$ ipython --no-banner

In [1]: import numpy as np

In [2]: from numpy import linalg as LA

In [3]: np.set_printoptions(suppress=True, linewidth=120)

In [4]: data = np.load("a.npy")

In [5]: data
Out[5]: 
array([[2, 2],
       [2, 2]])

In [6]: # null space of dimension 1

In [7]: r = LA.matrix_rank(data)

In [8]: r
Out[8]: np.int64(1)

In [9]: null = LA.svd(data)[2][r:].T

In [10]: [int(LA.matrix_rank(data[:i])) for i in range(1, len(data) + 1)]
Out[10]: [1, 1]

In [11]: [int(LA.matrix_rank(np.delete(data, i, axis=0))) for i in range(2)]
Out[11]: [1, 1]

In [12]: np.round(null[:, 0] / null[np.abs(null[:, 0]).round(6).argmax(), 0], 1)
Out[12]: array([ 1., -1.])

In [13]: null.shape
Out[13]: (2, 1)

In [14]: print([int(LA.matrix_rank(data[:, :j + 1])) for j in range(2)])
[1, 1]

In [15]: U, s, VT = LA.svd(data)

In [16]: print(np.argmax(s[:-1] / (s[1:] + 1e-6)) + 1)
1

In [17]: other = U[:, :1] @ np.diag(s[:1]) @ VT[:1]

In [18]: round(LA.norm(data - other) / LA.norm(data), 1)
Out[18]: np.float64(0.0)

In [19]: round(np.abs(data - other).max(), 1)
Out[19]: np.float64(0.0)

In [20]: LA.matrix_rank(data, rtol=0.05)
Out[20]: np.int64(1)

In [21]: evals, evecs = LA.eigh(data)

In [22]: vec = np.array([-2, -1])

In [23]: np.abs(data).sum(axis=1).max(), np.abs(evals).max()
Out[23]: (np.int64(4), np.float64(4.0))

In [24]: np.round(evecs * np.abs(evals) @ evecs.T, 1)
Out[24]: 
array([[2., 2.],
       [2., 2.]])

In [25]: np.round(LA.eigvalsh(data[1:, 1:]), 1)
Out[25]: array([2.])

In [26]: (np.sign(evecs[:, -1].round(6)) == np.sign(evecs[0, -1].round(6))).astype(int)
Out[26]: array([1, 1])

In [27]: np.round(evecs * np.maximum(evals, 0) @ evecs.T, 1)
Out[27]: 
array([[2., 2.],
       [2., 2.]])

In [28]: blk = np.stack([data, 2 * data, data[::-1]])

In [29]: blk.sum(axis=0)
Out[29]: 
array([[8, 8],
       [8, 8]])

In [30]: np.round(LA.det(blk), 1)
Out[30]: array([0., 0., 0.])

In [31]: LA.matrix_rank(blk.reshape(3, -1))
Out[31]: np.int64(1)

In [32]: blk.shape
Out[32]: (3, 2, 2)

In [33]: np.trace(data)
Out[33]: np.int64(4)

In [34]: np.round(np.sort(np.abs(LA.eigvals(data))), 1) + 0
Out[34]: array([0., 4.])

In [35]: print(np.allclose(data @ data.T, data.T @ data))
True

In [36]: round(np.abs(LA.eigvals(data)).max(), 1)
Out[36]: np.float64(4.0)

In [37]: print(data @ data)
[[8 8]
 [8 8]]

In [38]: np.allclose(data, data.T)
Out[38]: True

In [39]: LA.matrix_power(data, 3)
Out[39]: 
array([[32, 32],
       [32, 32]])

In [40]: round(LA.det(data), 1)
Out[40]: np.float64(0.0)

In [41]: arr, _ = LA.qr(np.array([[1.4, -1.1, -0.3, 0.2],
    ...:     [-0.7, -0.6, 0.3, 0.4],
    ...:     [-0.8, 0.3, 0.5, -1.3],
    ...:     [-0.8, -0.3, -1.2, -0.7]]))

In [42]: arr.round(1) + 0
Out[42]: 
array([[-0.7, -0.6,  0. ,  0.4],
       [ 0.4, -0.7, -0.5, -0.4],
       [ 0.4,  0.1, -0.4,  0.8],
       [ 0.4, -0.5,  0.8,  0.2]])

In [43]: np.round(LA.norm(arr, axis=0), 1)
Out[43]: array([1., 1., 1., 1.])

In [44]: np.round(arr @ arr.T, 1) + 0
Out[44]: 
array([[1., 0., 0., 0.],
       [0., 1., 0., 0.],
       [0., 0., 1., 0.],
       [0., 0., 0., 1.]])

In [45]: np.round(arr.T @ arr, 1) + 0
Out[45]: 
array([[1., 0., 0., 0.],
       [0., 1., 0., 0.],
       [0., 0., 1., 0.],
       [0., 0., 0., 1.]])
